% python3 -q
>>> import numpy as np
>>> import numpy.linalg as la
>>> np.set_printoptions(suppress=True, linewidth=100)
>>> tidy = lambda a: np.round(a, 2) + 0
>>> J = np.array([[3, 0, 3, 0, 0],
...     [0, 2, 0, 0, 2],
...     [1, 0, 0, 0, 0],
...     [0, 0, 0, 2, 0],
...     [0, 0, 0, 0, -2]])
>>> np.einsum("ij,ji->", J, J)
np.int64(27)
>>> np.einsum("ii->", J)
np.int64(5)
>>> tidy(la.eigvals(J).sum().real)
np.float64(5.0)
>>> tidy(la.eigvals(J))
array([ 3.79, -0.79,  2.  ,  2.  , -2.  ])
>>> m1 = np.array([[0.2, 0.0, 1.8],
...     [1.5, -0.3, 1.6],
...     [-0.6, -1.3, -0.2],
...     [-0.6, 0.3, 0.0],
...     [-1.2, 1.1, -0.2],
...     [0.3, 0.0, -0.1],
...     [1.1, -0.2, -2.7],
...     [-0.9, 1.5, -0.4],
...     [1.6, -1.2, -0.2],
...     [0.4, -0.6, -0.2],
...     [-0.3, 1.2, -0.2],
...     [-0.3, -1.1, -0.7],
...     [0.5, 0.5, -0.4],
...     [0.1, 0.4, 0.2],
...     [0.5, 1.8, 1.5],
...     [-0.9, -0.9, -0.5],
...     [-0.3, 2.3, -0.7],
...     [-0.7, 0.0, -1.1],
...     [-0.6, -1.0, 0.0],
...     [-0.2, 0.8, 2.1],
...     [0.5, -0.6, -0.8],
...     [-0.3, 0.6, 0.2],
...     [-0.1, 1.5, -0.8],
...     [-0.7, 0.1, 2.2],
...     [1.7, 0.0, -0.2],
...     [-0.2, 2.4, 0.0],
...     [0.9, -1.0, -0.1]])
>>> rng = np.random.default_rng(68969)
>>> m1[:, 1] = -2 * m1[:, 0] + 0.05 * rng.normal(size=27)
>>> tidy(m1)
array([[ 0.2 , -0.37,  1.8 ],
       [ 1.5 , -2.96,  1.6 ],
       [-0.6 ,  1.2 , -0.2 ],
       [-0.6 ,  1.29,  0.  ],
       [-1.2 ,  2.38, -0.2 ],
       [ 0.3 , -0.56, -0.1 ],
       [ 1.1 , -2.27, -2.7 ],
       [-0.9 ,  1.83, -0.4 ],
       [ 1.6 , -3.23, -0.2 ],
       [ 0.4 , -0.87, -0.2 ],
       [-0.3 ,  0.52, -0.2 ],
       [-0.3 ,  0.61, -0.7 ],
       [ 0.5 , -0.96, -0.4 ],
       [ 0.1 , -0.23,  0.2 ],
       [ 0.5 , -1.15,  1.5 ],
       [-0.9 ,  1.71, -0.5 ],
       [-0.3 ,  0.53, -0.7 ],
       [-0.7 ,  1.47, -1.1 ],
       [-0.6 ,  1.25,  0.  ],
       [-0.2 ,  0.4 ,  2.1 ],
       [ 0.5 , -1.01, -0.8 ],
       [-0.3 ,  0.58,  0.2 ],
       [-0.1 ,  0.22, -0.8 ],
       [-0.7 ,  1.45,  2.2 ],
       [ 1.7 , -3.47, -0.2 ],
       [-0.2 ,  0.27,  0.  ],
       [ 0.9 , -1.79, -0.1 ]])
>>> tidy(la.norm(m1, 2) / la.norm(m1))
np.float64(0.86)
>>> la.matrix_rank(m1, rtol=0.1)
np.int64(2)
>>> tidy(np.abs(la.svd(m1)[2][-1]))
array([0.9 , 0.44, 0.  ])
>>> np.argsort(-la.norm(m1, axis=0).round(6), kind="stable")[:3]
array([1, 2, 0])
>>> la.cond(m1) > 100
np.False_
>>> D = la.norm(m1[:, None] - m1[None], axis=-1)
>>> np.unravel_index(D.round(6).argmax(), D.shape)
(np.int64(4), np.int64(24))
>>> np.flatnonzero(D[13] < D.mean() / 2)
array([ 5,  9, 10, 12, 13, 21, 22, 25])
>>> E = np.load("w.npy")
>>> E
array([[ 3.3,  0. ,  2. ,  0. , -1. ,  2. ],
       [ 2. , -2.7,  3. , -1. ,  2. ,  3. ],
       [-1. ,  1. ,  1.3,  1. ,  2. ,  1. ],
       [ 1. ,  1. ,  0. ,  3.3, -3. , -3. ],
       [-2. ,  2. , -3. ,  1. ,  3.3, -3. ],
       [ 3. ,  0. ,  2. ,  0. , -1. ,  2.3]])
>>> O, vecs = la.qr(E[:, :4])[0], la.qr(E[:, 4:])[0]
>>> sv = la.svd(O.T @ vecs, compute_uv=False)
>>> tidy(la.norm(O @ O.T - vecs @ vecs.T, 2))
np.float64(1.0)
>>> tidy(np.degrees(np.arccos(sv.clip(0, 1))))
array([ 2.05, 48.97])
>>> B = np.array([[1, 2], [-2, 2], [0, 2], [0, 3], [-2, -3], [1, 3]])
>>> la.matrix_rank(np.vstack([E, B.T]))
np.int64(6)
>>> tidy(np.einsum("ij->j", E))
array([6.3, 1.3, 5.3, 4.3, 2.3, 2.3])
>>> tidy(B.T @ E.T)
array([[  7.3,   6.4,  -6. ,   2. , -15.6,   7.3],
       [ 19.6,   4.6,   2.6,  13.9, -21.9,  19.9]])
>>> tidy(np.einsum("ik,kj->ji", E, B))
array([[  7.3,   6.4,  -6. ,   2. , -15.6,   7.3],
       [ 19.6,   4.6,   2.6,  13.9, -21.9,  19.9]])
>>> A = np.array([[-36, 36, -8, 8],
...     [-45, -9, -10, -2],
...     [-24, 24, -16, 16],
...     [-30, -6, -20, -4]])
>>> tidy(la.eigvals(A))
array([-26.93+45.38j, -26.93-45.38j,  -5.57 +9.39j,  -5.57 -9.39j])
>>> tidy(la.det(A.T))
np.float64(331776.0)
>>> np.einsum("ii->", A)
np.int64(-65)
>>> np.kron(np.eye(2, dtype=int), A)
array([[-36,  36,  -8,   8,   0,   0,   0,   0],
       [-45,  -9, -10,  -2,   0,   0,   0,   0],
       [-24,  24, -16,  16,   0,   0,   0,   0],
       [-30,  -6, -20,  -4,   0,   0,   0,   0],
       [  0,   0,   0,   0, -36,  36,  -8,   8],
       [  0,   0,   0,   0, -45,  -9, -10,  -2],
       [  0,   0,   0,   0, -24,  24, -16,  16],
       [  0,   0,   0,   0, -30,  -6, -20,  -4]])
